% ipython --no-banner

In [1]: import numpy as np

In [2]: from numpy import linalg as LA

In [3]: np.set_printoptions(precision=3, suppress=True, linewidth=120)

In [4]: def tidy(a):
   ...:     return np.round(a, 3) + 0
   ...: 

In [5]: A2 = np.array([[-5, 3, 4, -6, 8, 0, 6],
   ...:     [7, 8, 4, -4, -8, -2, -8],
   ...:     [-3, -8, -2, 0, -6, -2, -3],
   ...:     [5, 4, 2, -3, 1, -8, 8],
   ...:     [-3, -9, -1, 8, 8, -1, 3],
   ...:     [-1, -8, 8, 1, 0, 9, 1]])

In [6]: mat = A2.T @ A2

In [7]: mat
Out[7]: 
array([[ 118,  120,   19,  -38,  -97,  -54,  -47],
       [ 120,  298,   13, -142,  -60,  -95,  -25],
       [  19,   13,  105,  -46,    6,   53,   19],
       [ -38, -142,  -46,  126,   45,   33,   -3],
       [ -97,  -60,    6,   45,  229,   12,  162],
       [ -54,  -95,   53,   33,   12,  154,  -36],
       [ -47,  -25,   19,   -3,  162,  -36,  183]])

In [8]: x = np.array([0, 5, 2, -2, 4, -5, 5])

In [9]: a = np.maximum(mat @ x, 0)

In [10]: a
Out[10]: array([ 361, 1910,  221,    0, 1288,    0, 1662])

In [11]: np.tanh(mat @ x)
Out[11]: array([ 1.,  1.,  1., -1.,  1., -1.,  1.])

In [12]: np.maximum(mat @ (3 * x), 0)
Out[12]: array([1083, 5730,  663,    0, 3864,    0, 4986])

In [13]: mat.T @ a
Out[13]: array([  72947,  496543,   94200, -242130,  415905, -233607,  452284])

In [14]: ev, evecs = LA.eigh(mat)

In [15]: x = np.array([2, -3, 2, 1, 4, 0, 5])

In [16]: tidy(evecs * np.abs(ev) @ evecs.T)
Out[16]: 
array([[ 118.,  120.,   19.,  -38.,  -97.,  -54.,  -47.],
       [ 120.,  298.,   13., -142.,  -60.,  -95.,  -25.],
       [  19.,   13.,  105.,  -46.,    6.,   53.,   19.],
       [ -38., -142.,  -46.,  126.,   45.,   33.,   -3.],
       [ -97.,  -60.,    6.,   45.,  229.,   12.,  162.],
       [ -54.,  -95.,   53.,   33.,   12.,  154.,  -36.],
       [ -47.,  -25.,   19.,   -3.,  162.,  -36.,  183.]])

In [17]: tidy(LA.eigvalsh(mat[1:, 1:]))
Out[17]: array([ 15.407,  27.651,  73.848, 180.724, 336.399, 460.97 ])

In [18]: tidy(evecs * np.maximum(ev, 0) @ evecs.T)
Out[18]: 
array([[ 118.,  120.,   19.,  -38.,  -97.,  -54.,  -47.],
       [ 120.,  298.,   13., -142.,  -60.,  -95.,  -25.],
       [  19.,   13.,  105.,  -46.,    6.,   53.,   19.],
       [ -38., -142.,  -46.,  126.,   45.,   33.,   -3.],
       [ -97.,  -60.,    6.,   45.,  229.,   12.,  162.],
       [ -54.,  -95.,   53.,   33.,   12.,  154.,  -36.],
       [ -47.,  -25.,   19.,   -3.,  162.,  -36.,  183.]])

In [19]: G = mat.T @ mat

In [20]: tidy(LA.svd(mat, compute_uv=False) ** 2)
Out[20]: array([283236.117, 113210.682,  32789.272,   6578.414,   4007.471,    355.045,      0.   ])

In [21]: np.diag(G)
Out[21]: array([ 44663, 136787,  16877,  42723,  93899,  40995,  64233])

In [22]: np.allclose(G, G.T)
Out[22]: True

In [23]: LA.matrix_rank(G)
Out[23]: np.int64(6)

In [24]: G
Out[24]: 
array([[ 44663,  67688,   3208, -33192, -50717, -25807, -30442],
       [ 67688, 136787,   8181, -71126, -54762, -53237, -23292],
       [  3208,   8181,  16877, -11232,   1025,   9336,   3456],
       [-33192, -71126, -11232,  42723,  27815,  22992,   9637],
       [-50717, -54762,   1025,  27815,  93899,  11505,  72350],
       [-25807, -53237,   9336,  22992,  11505,  40995,  -4367],
       [-30442, -23292,   3456,   9637,  72350,  -4367,  64233]])

In [25]: (mat @ mat.T).shape
Out[25]: (7, 7)

In [26]: np.abs(np.diag(LA.qr(mat)[1])) > 1e-9
Out[26]: array([ True,  True,  True,  True,  True,  True, False])

In [27]: LA.lstsq(mat[:-1].T, mat[-1])[2]
Out[27]: np.int32(6)

In [28]: tidy(np.trace(LA.pinv(mat) @ mat))
Out[28]: np.float64(6.0)

In [29]: U, s, Vh = LA.svd(mat)

In [30]: evecs = Vh[:(s > 1e-8).sum()]

In [31]: rng = np.random.default_rng(460)

In [32]: x = mat[2] + -1 * mat[3] + rng.integers(2) * np.eye(7)[0]

In [33]: x
Out[33]: array([  57.,  155.,  151., -172.,  -39.,   20.,   22.])

In [34]: np.allclose(evecs.T @ evecs @ x, x)
Out[34]: True

In [35]: F = np.loadtxt("sample4.csv", delimiter=",")

In [36]: F
Out[36]: 
array([[ 2.885, -0.824],
       [-0.824, -2.885]])

In [37]: (F + F.T) / 2
Out[37]: 
array([[ 2.885, -0.824],
       [-0.824, -2.885]])

In [38]: tidy(np.sort(np.abs(LA.eigvals(F))))
Out[38]: array([3., 3.])

In [39]: tidy(LA.det(F))
Out[39]: np.float64(-9.002)

In [40]: np.allclose(F @ F.T, F.T @ F)
Out[40]: True

In [41]: r0, r1 = F[1], F[0]

In [42]: r0 @ r1
Out[42]: np.float64(0.0)

In [43]: pr = (r0 @ r1) / (r0 @ r0) * r0

In [44]: r1 - pr
Out[44]: array([ 2.885, -0.824])

In [45]: tidy(np.outer(r0, r1))
Out[45]: 
array([[-2.377,  0.679],
       [-8.323,  2.377]])

In [46]: ev, evecs = LA.eigh(F)

In [47]: tidy(LA.svd(F, compute_uv=False))
Out[47]: array([3., 3.])

In [48]: np.unique(ev.round(6) + 0, return_counts=True)[1]
Out[48]: array([1, 1])

In [49]: tidy(evecs.T @ F @ evecs)
Out[49]: 
array([[-3.,  0.],
       [ 0.,  3.]])

In [50]: tidy(ev)
Out[50]: array([-3.,  3.])

In [51]: tidy(np.einsum("ij,ji->", F, F))
Out[51]: np.float64(18.004)

In [52]: tidy(LA.eigvals(F))
Out[52]: array([ 3., -3.])

In [53]: tidy(np.poly(F))
Out[53]: array([ 1.   ,  0.   , -9.002])

In [54]: np.kron(np.eye(2, dtype=int), F)
Out[54]: 
array([[ 2.885, -0.824,  0.   , -0.   ],
       [-0.824, -2.885, -0.   , -0.   ],
       [ 0.   , -0.   ,  2.885, -0.824],
       [-0.   , -0.   , -0.824, -2.885]])

In [55]: A2 = F / LA.norm(F, axis=1, keepdims=True)

In [56]: G = A2 @ A2.T

In [57]: tidy(G)
Out[57]: 
array([[1., 0.],
       [0., 1.]])

In [58]: np.degrees(np.arccos(np.clip(G[0, 1], -1, 1)))
Out[58]: np.float64(90.0)

In [59]: (np.abs(G) > 0.9).astype(int)
Out[59]: 
array([[1, 0],
       [0, 1]])

In [60]: np.argwhere(np.triu(np.abs(G) > 0.95, 1))
Out[60]: array([], shape=(0, 2), dtype=int64)

In [61]: tidy(G[0])
Out[61]: array([1., 0.])

In [62]: E = np.loadtxt("a.csv", delimiter=",")

In [63]: tidy(E)
Out[63]: 
array([[ 1.   ,  0.   ,  0.   ,  0.   ,  0.   ,  0.   ],
       [ 0.   , -0.707,  0.   ,  0.707,  0.   ,  0.   ],
       [ 0.   ,  0.   ,  1.   ,  0.   ,  0.   ,  0.   ],
       [ 0.   , -0.707,  0.   , -0.707,  0.   ,  0.   ],
       [ 0.   ,  0.   ,  0.   ,  0.   ,  1.   ,  0.   ],
       [ 0.   ,  0.   ,  0.   ,  0.   ,  0.   ,  1.   ]])

In [64]: # 5 blocks once reordered

In [65]: x = np.array([1, 1, 0, 1, 1, 2])

In [66]: tidy(LA.norm(x)), tidy(LA.norm(E @ x))
Out[66]: (np.float64(2.828), np.float64(2.828))

In [67]: 6 - LA.matrix_rank(E - np.eye(6), tol=1e-8)
Out[67]: np.int64(4)

In [68]: (LA.matrix_power((E != 0) + (E.T != 0) + np.eye(6), 6) > 0).astype(int)
Out[68]: 
array([[1, 0, 0, 0, 0, 0],
       [0, 1, 0, 1, 0, 0],
       [0, 0, 1, 0, 0, 0],
       [0, 1, 0, 1, 0, 0],
       [0, 0, 0, 0, 1, 0],
       [0, 0, 0, 0, 0, 1]])

In [69]: (E != 0).astype(int)
Out[69]: 
array([[1, 0, 0, 0, 0, 0],
       [0, 1, 0, 1, 0, 0],
       [0, 0, 1, 0, 0, 0],
       [0, 1, 0, 1, 0, 0],
       [0, 0, 0, 0, 1, 0],
       [0, 0, 0, 0, 0, 1]])

In [70]: tidy(LA.det(E))
Out[70]: np.float64(1.0)

In [71]: A2 = E / np.sqrt((E ** 2).mean(axis=1, keepdims=True))

In [72]: LA.matrix_rank(A2) == LA.matrix_rank(E)
Out[72]: np.True_

In [73]: np.allclose(E, E.T)
Out[73]: False

In [74]: tidy(np.abs(LA.eigvals(E)).max())
Out[74]: np.float64(1.0)

In [75]: tidy(LA.matrix_power(E, 2))
Out[75]: 
array([[ 1.,  0.,  0.,  0.,  0.,  0.],
       [ 0.,  0.,  0., -1.,  0.,  0.],
       [ 0.,  0.,  1.,  0.,  0.,  0.],
       [ 0.,  1.,  0.,  0.,  0.,  0.],
       [ 0.,  0.,  0.,  0.,  1.,  0.],
       [ 0.,  0.,  0.,  0.,  0.,  1.]])

In [76]: tidy(E @ E)
Out[76]: 
array([[ 1.,  0.,  0.,  0.,  0.,  0.],
       [ 0.,  0.,  0., -1.,  0.,  0.],
       [ 0.,  0.,  1.,  0.,  0.,  0.],
       [ 0.,  1.,  0.,  0.,  0.,  0.],
       [ 0.,  0.,  0.,  0.,  1.,  0.],
       [ 0.,  0.,  0.,  0.,  0.,  1.]])

In [77]: tidy(np.sort(np.abs(LA.eigvals(E))))
Out[77]: array([1., 1., 1., 1., 1., 1.])

In [78]: r0 = np.array([2, 2, 0, -2, -3, -1])

In [79]: A2 = E + np.outer(r0, np.eye(6)[4])

In [80]: tidy(LA.det(A2) / LA.det(E)), tidy(1 + LA.solve(E, r0)[4])
Out[80]: (np.float64(-2.0), np.float64(-2.0))

In [81]: LA.matrix_rank(A2 - E)
Out[81]: np.int64(1)

In [82]: A2 = np.array([[9, -5], [6, -6], [0, -6]])

In [83]: J = np.tile(A2, (2, 3))

In [84]: J
Out[84]: 
array([[ 9, -5,  9, -5,  9, -5],
       [ 6, -6,  6, -6,  6, -6],
       [ 0, -6,  0, -6,  0, -6],
       [ 9, -5,  9, -5,  9, -5],
       [ 6, -6,  6, -6,  6, -6],
       [ 0, -6,  0, -6,  0, -6]])

In [85]: LA.cond(J) > 100
Out[85]: np.True_

In [86]: [round(float(x), 3) for x in LA.svd(J, compute_uv=False)[:3]]
Out[86]: [33.641, 12.341, 0.0]

In [87]: LA.matrix_rank(J, rtol=0.1)
Out[87]: np.int64(2)

In [88]: tidy(LA.norm(J, 2) / LA.norm(J))
Out[88]: np.float64(0.939)

In [89]: np.argsort(-LA.norm(J, axis=0).round(6), kind="stable")[:3]
Out[89]: array([0, 2, 4])

In [90]: np.abs(np.diag(LA.qr(J)[1])) > 1e-9
Out[90]: array([ True,  True, False, False, False, False])

In [91]: tidy(np.trace(LA.pinv(J) @ J))
Out[91]: np.float64(2.0)

In [92]: np.allclose(J[:-1].T @ LA.lstsq(J[:-1].T, J[-1])[0], J[-1])
Out[92]: True

In [93]: tidy(J @ LA.pinv(J) @ J)
Out[93]: 
array([[ 9., -5.,  9., -5.,  9., -5.],
       [ 6., -6.,  6., -6.,  6., -6.],
       [ 0., -6.,  0., -6.,  0., -6.],
       [ 9., -5.,  9., -5.,  9., -5.],
       [ 6., -6.,  6., -6.,  6., -6.],
       [ 0., -6.,  0., -6.,  0., -6.]])

In [94]: LA.lstsq(J[:-1].T, J[-1])[2]
Out[94]: np.int32(2)

In [95]: np.allclose(J, J.T)
Out[95]: False

In [96]: np.trace(J)
Out[96]: np.int64(-2)

In [97]: np.allclose(J @ J.T, J.T @ J)
Out[97]: False

In [98]: tidy(np.abs(LA.eigvals(J)).max())
Out[98]: np.float64(2.0)

In [99]: A = np.load("data.npy")

In [100]: A
Out[100]: 
array([[ 0.497,  0.563,  1.032,  1.354, -0.335,  0.213],
       [-0.7  , -0.5  ,  0.1  , -2.   , -0.1  , -0.1  ],
       [-0.4  ,  0.4  ,  0.1  , -0.5  ,  0.9  ,  1.   ],
       [ 0.6  ,  0.6  ,  1.   ,  1.4  , -0.3  ,  0.2  ],
       [-1.4  , -2.1  , -0.6  , -0.2  ,  0.2  ,  1.2  ]])

In [101]: def softmax(z):
     ...:     e = np.exp(z - z.max(axis=-1, keepdims=True))
     ...:     return e / e.sum(axis=-1, keepdims=True)
     ...: 

In [102]: tidy(softmax(10 * A[1]))
Out[102]: array([0.   , 0.002, 0.785, 0.   , 0.106, 0.106])

In [103]: scores = A @ A.T / np.sqrt(6)

In [104]: tidy(softmax(scores)[1] @ A)
Out[104]: array([-0.758, -0.685, -0.01 , -1.268,  0.081,  0.335])

In [105]: tidy(softmax(scores + np.triu(np.full(scores.shape, -np.inf), 1)))
Out[105]: 
array([[1.   , 0.   , 0.   , 0.   , 0.   ],
       [0.037, 0.963, 0.   , 0.   , 0.   ],
       [0.158, 0.297, 0.545, 0.   , 0.   ],
       [0.441, 0.024, 0.074, 0.46 , 0.   ],
       [0.01 , 0.074, 0.047, 0.009, 0.859]])

In [106]: LA.norm(A, axis=1).argmax()
Out[106]: np.int64(4)

In [107]: tidy(LA.norm(A, 1)), tidy(LA.norm(A, np.inf))
Out[107]: (np.float64(5.454), np.float64(5.7))

In [108]: tidy(LA.norm(A[2] - A[3]))
Out[108]: np.float64(2.746)

In [109]: tidy(LA.norm(A) ** 2 / LA.norm(A, 2) ** 2)
Out[109]: np.float64(1.581)

In [110]: LA.matrix_rank(A, rtol=0.1)
Out[110]: np.int64(4)

In [111]: np.argsort(-LA.norm(A, axis=0).round(6), kind="stable")[:3]
Out[111]: array([3, 1, 0])

In [112]: tidy(LA.norm(A, 2) / LA.norm(A))
Out[112]: np.float64(0.795)

In [113]: LA.cond(A) > 100
Out[113]: np.False_

In [114]: U, s, Vh = LA.svd(A)

In [115]: tidy(s)
Out[115]: array([3.801, 2.253, 1.479, 1.062, 0.044])

In [116]: A2 = U[:, :4] @ np.diag(s[:4]) @ Vh[:4]

In [117]: tidy(np.abs(A - A2).max())
Out[117]: np.float64(0.027)

In [118]: blk = np.stack([A, 4 * A, A[::-1]])

In [119]: LA.matrix_rank(blk.reshape(3, -1))
Out[119]: np.int64(2)

In [120]: LA.matrix_rank(blk)
Out[120]: array([5, 5, 5])

In [121]: M = np.load("arr.npy")

In [122]: M
Out[122]: 
array([[ 0,  0,  0,  0, -1],
       [-3,  0,  0,  0,  0],
       [ 0,  0,  0, -1,  0],
       [ 0,  0,  3,  0,  0],
       [ 0, -1,  0,  0,  0]])

In [123]: # 2 groups of indices that never mix

In [124]: r0 = np.array([-3, 0, 2, 1, -1])

In [125]: A2 = M + np.outer(r0, np.eye(5)[4])

In [126]: LA.matrix_rank(A2 - M)
Out[126]: np.int64(1)

In [127]: A2
Out[127]: 
array([[ 0.,  0.,  0.,  0., -4.],
       [-3.,  0.,  0.,  0.,  0.],
       [ 0.,  0.,  0., -1.,  2.],
       [ 0.,  0.,  3.,  0.,  1.],
       [ 0., -1.,  0.,  0., -1.]])

In [128]: tidy(LA.det(A2) / LA.det(M)), tidy(1 + LA.solve(M, r0)[4])
Out[128]: (np.float64(4.0), np.float64(4.0))

In [129]: LA.matrix_rank(LA.inv(A2) - LA.inv(M), tol=1e-8)
Out[129]: np.int64(1)

In [130]: np.allclose(M, M.T)
Out[130]: False

In [131]: (M - M.T) / 2
Out[131]: 
array([[ 0. ,  1.5,  0. ,  0. , -0.5],
       [-1.5,  0. ,  0. ,  0. ,  0.5],
       [ 0. ,  0. ,  0. , -2. ,  0. ],
       [ 0. ,  0. ,  2. ,  0. ,  0. ],
       [ 0.5, -0.5,  0. ,  0. ,  0. ]])

In [132]: tidy(LA.det(M))
Out[132]: np.float64(-9.0)
